In [1]: import numpy as np

In [2]: from numpy import linalg as LA

In [3]: np.set_printoptions(suppress=True, linewidth=120)

In [4]: def tidy(a):
   ...:     return np.round(a, 1) + 0
   ...: 

In [5]: W0 = np.array([[0, 1, 3, 0, 1, 2, 2, 2, 1],
   ...:     [3, 3, 1, 1, 2, 1, 0, 0, 0],
   ...:     [1, 2, 3, 2, 1, 3, 1, 1, 3],
   ...:     [2, 2, 1, 3, 0, 0, 3, 2, 2],
   ...:     [0, 2, 1, 0, 2, 3, 1, 0, 1],
   ...:     [0, 1, 0, 2, 3, 1, 3, 3, 3],
   ...:     [3, 1, 3, 0, 2, 2, 3, 0, 2],
   ...:     [2, 2, 2, 2, 0, 0, 0, 1, 1],
   ...:     [0, 1, 1, 0, 2, 3, 3, 3, 2]])

In [6]: W0
Out[6]: 
array([[0, 1, 3, 0, 1, 2, 2, 2, 1],
       [3, 3, 1, 1, 2, 1, 0, 0, 0],
       [1, 2, 3, 2, 1, 3, 1, 1, 3],
       [2, 2, 1, 3, 0, 0, 3, 2, 2],
       [0, 2, 1, 0, 2, 3, 1, 0, 1],
       [0, 1, 0, 2, 3, 1, 3, 3, 3],
       [3, 1, 3, 0, 2, 2, 3, 0, 2],
       [2, 2, 2, 2, 0, 0, 0, 1, 1],
       [0, 1, 1, 0, 2, 3, 3, 3, 2]])

In [7]: q, V = LA.qr(W0[:, :4])[0], LA.qr(W0[:, 4:])[0]

In [8]: sig = LA.svd(q.T @ V, compute_uv=False)

In [9]: print(tidy(np.degrees(np.arccos(sig.clip(0, 1)))))
[ 5.  20.7 50.2 55.3]

In [10]: tidy(LA.norm(q @ q.T - V @ V.T, 2))
Out[10]: np.float64(1.0)

In [11]: rng = np.random.default_rng(534725)

In [12]: labels = rng.permutation(9)

In [13]: B = W0[:, labels] * rng.choice([-1, 1], 9)

In [14]: print(B)
[[ 1  2 -1  1  0  3  2  0  2]
 [ 0  0 -2  3  3  1  1  1  0]
 [ 3  1 -1  2  1  3  3  2  1]
 [ 2  2  0  2  2  1  0  3  3]
 [ 1  0 -2  2  0  1  3  0  1]
 [ 3  3 -3  1  0  0  1  2  3]
 [ 2  0 -2  1  3  3  2  0  3]
 [ 1  1  0  2  2  2  0  2  0]
 [ 2  3 -2  1  0  1  3  0  3]]

In [15]: left, _, Vh = LA.svd(W0.T @ B)

In [16]: tidy(LA.lstsq(W0, B)[0])
Out[16]: 
array([[ 0.,  0.,  0.,  0.,  1.,  0.,  0.,  0.,  0.],
       [ 0.,  0.,  0.,  1.,  0.,  0.,  0.,  0.,  0.],
       [ 0.,  0.,  0.,  0.,  0.,  1.,  0.,  0.,  0.],
       [ 0.,  0.,  0.,  0.,  0.,  0.,  0.,  1.,  0.],
       [ 0.,  0., -1.,  0.,  0.,  0.,  0.,  0.,  0.],
       [ 0.,  0.,  0.,  0.,  0.,  0.,  1.,  0.,  0.],
       [ 0.,  0.,  0.,  0.,  0.,  0.,  0.,  0.,  1.],
       [ 0.,  1.,  0.,  0.,  0.,  0.,  0.,  0.,  0.],
       [ 1.,  0.,  0.,  0.,  0.,  0.,  0.,  0.,  0.]])

In [17]: labels
Out[17]: array([8, 7, 4, 1, 0, 2, 5, 3, 6])

In [18]: tidy(LA.svd(B, compute_uv=False))
Out[18]: array([14. ,  5.6,  4.9,  3.3,  3.1,  2.1,  1.5,  0.9,  0.2])

In [19]: LA.matrix_rank(B)
Out[19]: np.int64(9)

In [20]: B.sum(axis=0)
Out[20]: array([ 15,  12, -13,  15,  11,  15,  15,  10,  16])

In [21]: print(tidy(B.mean(axis=0)))
[ 1.7  1.3 -1.4  1.7  1.2  1.7  1.7  1.1  1.8]

In [22]: print(B.sum(axis=1))
[10  7 15 15  6 10 12 10 11]

In [23]: np.abs(B).max()
Out[23]: np.int64(3)

In [24]: np.diff(B, axis=0)
Out[24]: 
array([[-1, -2, -1,  2,  3, -2, -1,  1, -2],
       [ 3,  1,  1, -1, -2,  2,  2,  1,  1],
       [-1,  1,  1,  0,  1, -2, -3,  1,  2],
       [-1, -2, -2,  0, -2,  0,  3, -3, -2],
       [ 2,  3, -1, -1,  0, -1, -2,  2,  2],
       [-1, -3,  1,  0,  3,  3,  1, -2,  0],
       [-1,  1,  2,  1, -1, -1, -2,  2, -3],
       [ 1,  2, -2, -1, -2, -1,  3, -2,  3]])

In [25]: np.count_nonzero(B)
Out[25]: np.int64(62)

In [26]: tidy(LA.norm(B))
Out[26]: np.float64(16.7)

In [27]: x0 = np.array([5, 4, -4, -4, 5, -1, -5, -4, -3])

In [28]: a = np.maximum(W0 @ x0, 0)

In [29]: np.maximum(W0 @ x0, 0) - np.maximum(-W0 @ x0, 0)
Out[29]: array([-26,  28, -23, -27,   3, -26,  -6,  -5, -26])

In [30]: tidy(np.tanh(W0 @ x0))
Out[30]: array([-1.,  1., -1., -1.,  1., -1., -1., -1., -1.])

In [31]: arr = np.load("run11.npy")

In [32]: print(arr)
[[ 1 -1  1 -1 -1  1 -1  1]
 [ 1  1  1  1  1  1  1  1]
 [ 1 -1  1 -1  1 -1  1 -1]
 [ 1 -1 -1  1  1 -1 -1  1]
 [ 1 -1 -1  1 -1  1  1 -1]
 [ 1  1 -1 -1 -1 -1  1  1]
 [ 1  1 -1 -1  1  1 -1 -1]]

In [33]: left, sig, Vh = LA.svd(arr, full_matrices=False)

In [34]: tidy(np.cumsum(sig ** 2) / np.sum(sig ** 2))
Out[34]: array([0.1, 0.3, 0.4, 0.6, 0.7, 0.9, 1. ])

In [35]: tidy(left.T @ left)
Out[35]: 
array([[1., 0., 0., 0., 0., 0., 0.],
       [0., 1., 0., 0., 0., 0., 0.],
       [0., 0., 1., 0., 0., 0., 0.],
       [0., 0., 0., 1., 0., 0., 0.],
       [0., 0., 0., 0., 1., 0., 0.],
       [0., 0., 0., 0., 0., 1., 0.],
       [0., 0., 0., 0., 0., 0., 1.]])

In [36]: left.shape, sig.shape, Vh.shape
Out[36]: ((7, 7), (7,), (7, 8))

In [37]: np.allclose(left * sig @ Vh, arr)
Out[37]: True

In [38]: tidy(sig / sig[0])
Out[38]: array([1., 1., 1., 1., 1., 1., 1.])

In [39]: tidy(left.T @ arr @ Vh.T)
Out[39]: 
array([[2.8, 0. , 0. , 0. , 0. , 0. , 0. ],
       [0. , 2.8, 0. , 0. , 0. , 0. , 0. ],
       [0. , 0. , 2.8, 0. , 0. , 0. , 0. ],
       [0. , 0. , 0. , 2.8, 0. , 0. , 0. ],
       [0. , 0. , 0. , 0. , 2.8, 0. , 0. ],
       [0. , 0. , 0. , 0. , 0. , 2.8, 0. ],
       [0. , 0. , 0. , 0. , 0. , 0. , 2.8]])

In [40]: B = np.array([[1, 1], [1, -1]])

In [41]: J = np.kron(B, np.kron(B, B))[rng.permutation(8)][:7]

In [42]: J
Out[42]: 
array([[ 1,  1,  1,  1,  1,  1,  1,  1],
       [ 1,  1,  1,  1, -1, -1, -1, -1],
       [ 1,  1, -1, -1, -1, -1,  1,  1],
       [ 1, -1, -1,  1,  1, -1, -1,  1],
       [ 1, -1,  1, -1,  1, -1,  1, -1],
       [ 1,  1, -1, -1,  1,  1, -1, -1],
       [ 1, -1, -1,  1, -1,  1,  1, -1]])

In [43]: B = J[0, 0] * J[1:] - np.outer(J[1:, 0], J[0])

In [44]: B
Out[44]: 
array([[ 0,  0,  0,  0, -2, -2, -2, -2],
       [ 0,  0, -2, -2, -2, -2,  0,  0],
       [ 0, -2, -2,  0,  0, -2, -2,  0],
       [ 0, -2,  0, -2,  0, -2,  0, -2],
       [ 0,  0, -2, -2,  0,  0, -2, -2],
       [ 0, -2, -2,  0, -2,  0,  0, -2]])

In [45]: np.flatnonzero(~B.round(6).any(axis=1))
Out[45]: array([], dtype=int64)

In [46]: u = np.array([-4, 0])

In [47]: np.correlate(J[1], J[2], "full")
Out[47]: array([ 1,  2,  1,  0, -3, -6, -3,  0,  3,  6,  3,  0, -1, -2, -1])

In [48]: print(np.convolve(J[1], u))
[-4 -4 -4 -4  4  4  4  4  0]

In [49]: np.polyval(u, J[1])
Out[49]: array([-4, -4, -4, -4,  4,  4,  4,  4])

In [50]: np.cross(J[1, :3], J[2, :3])
Out[50]: array([-2,  2,  0])

In [51]: print(np.array([np.convolve(row, u, "same") for row in J]))
[[-4 -4 -4 -4 -4 -4 -4 -4]
 [-4 -4 -4 -4  4  4  4  4]
 [-4 -4  4  4  4  4 -4 -4]
 [-4  4  4 -4 -4  4  4 -4]
 [-4  4 -4  4 -4  4 -4  4]
 [-4 -4  4  4 -4 -4  4  4]
 [-4  4  4 -4  4 -4 -4  4]]

In [52]: A = np.load("arr.npy")

In [53]: A
Out[53]: 
array([[ 3,  1,  0],
       [ 2,  0, -1],
       [ 2,  0, -1]])

In [54]: # rank 2

In [55]: B = A + rng.integers(-2, 3, (3, 2)) @ rng.integers(-2, 3, (2, 3))

In [56]: B
Out[56]: 
array([[ 5, -3,  4],
       [ 4, -6,  4],
       [ 3,  0,  0]])

In [57]: B - A
Out[57]: 
array([[ 2, -4,  4],
       [ 2, -6,  5],
       [ 1,  0,  1]])

In [58]: np.abs(B - A).sum(axis=1)
Out[58]: array([10, 13,  2])

In [59]: print(LA.matrix_rank(B - A, tol=1e-8))
2

In [60]: tidy(LA.svd(B - A, compute_uv=False))
Out[60]: array([10.1,  1.2,  0. ])

In [61]: tidy(LA.det(A[::-1]))
Out[61]: np.float64(0.0)

In [62]: tidy(LA.eigvals(A).sum().real)
Out[62]: np.float64(2.0)

In [63]: print(np.einsum("ij,ji->", A, A))
14

In [64]: print(np.einsum("ii->", A))
2

In [65]: labels = rng.permutation(3)

In [66]: print(labels)
[0 1 2]

In [67]: B = A[labels][:, labels]

In [68]: tidy(np.sort(np.abs(LA.eigvals(B))))
Out[68]: array([0. , 1.4, 3.4])

In [69]: np.allclose(B, A)
Out[69]: True

In [70]: print(tidy(LA.det(B)), tidy(LA.det(A[labels])))
0.0 0.0

In [71]: np.trace(B)
Out[71]: np.int64(2)

In [72]: left, sig, Vh = LA.svd(A)

In [73]: np.argmax(sig[:-1] / (sig[1:] + 1e-6)) + 1
Out[73]: np.int64(2)

In [74]: B = left[:, :2] @ np.diag(sig[:2]) @ Vh[:2]

In [75]: tidy(LA.norm(A - B, 2)), tidy(sig[2])
Out[75]: (np.float64(0.0), np.float64(0.0))

In [76]: mat = np.loadtxt("m.csv", delimiter=",")

In [77]: mat
Out[77]: 
array([[ -8.,   0.,   1.],
       [ -4.,   4.,   5.],
       [-11.,  -3.,  -2.],
       [ -7.,   1.,   2.],
       [ -7.,   1.,   2.],
       [-11.,  -3.,  -2.],
       [-13.,  -5.,  -4.],
       [ -9.,  -1.,   0.]])

In [78]: # row 4 repeats row 3

In [79]: rank = LA.matrix_rank(mat)

In [80]: rank
Out[80]: np.int64(2)

In [81]: N = LA.svd(mat)[2][rank:].T

In [82]: np.allclose(mat @ N, 0)
Out[82]: True

In [83]: tidy(mat @ N)
Out[83]: 
array([[0.],
       [0.],
       [0.],
       [0.],
       [0.],
       [0.],
       [0.],
       [0.]])

In [84]: print([int(LA.matrix_rank(np.delete(mat, i, axis=0))) for i in range(8)])
[2, 2, 2, 2, 2, 2, 2, 2]

In [85]: print(N.shape)
(3, 1)

In [86]: [int(LA.matrix_rank(mat[:, :j + 1])) for j in range(3)]
Out[86]: [1, 2, 2]

In [87]: print(LA.matrix_rank(mat.T @ mat), LA.matrix_rank(mat @ mat.T))
2 2

In [88]: [int(LA.matrix_rank(mat[:i])) for i in range(1, len(mat) + 1)]
Out[88]: [1, 2, 2, 2, 2, 2, 2, 2]

In [89]: tidy(N[:, 0] / N[np.abs(N[:, 0]).round(6).argmax(), 0])
Out[89]: array([-0.1,  1. , -0.9])

In [90]: tidy(W0.mean(axis=0))
Out[90]: array([1.2, 1.7, 1.7, 1.1, 1.4, 1.7, 1.8, 1.3, 1.7])

In [91]: W0.shape
Out[91]: (9, 9)

In [92]: W0.sum(axis=1)
Out[92]: array([12, 11, 17, 15, 10, 16, 16, 10, 15])

In [93]: tidy(LA.svd(W0, compute_uv=False))
Out[93]: array([14. ,  5.6,  4.9,  3.3,  3.1,  2.1,  1.5,  0.9,  0.2])

In [94]: np.count_nonzero(W0)
Out[94]: np.int64(62)

In [95]: np.abs(W0).max()
Out[95]: np.int64(3)

In [96]: W0.sum(axis=0)
Out[96]: array([11, 15, 15, 10, 13, 15, 16, 12, 15])

In [97]: print(W0 - W0[0])
[[ 0  0  0  0  0  0  0  0  0]
 [ 3  2 -2  1  1 -1 -2 -2 -1]
 [ 1  1  0  2  0  1 -1 -1  2]
 [ 2  1 -2  3 -1 -2  1  0  1]
 [ 0  1 -2  0  1  1 -1 -2  0]
 [ 0  0 -3  2  2 -1  1  1  2]
 [ 3  0  0  0  1  0  1 -2  1]
 [ 2  1 -1  2 -1 -2 -2 -1  0]
 [ 0  0 -2  0  1  1  1  1  1]]

In [98]: np.unravel_index(np.abs(W0).argmax(), W0.shape)
Out[98]: (np.int64(0), np.int64(2))
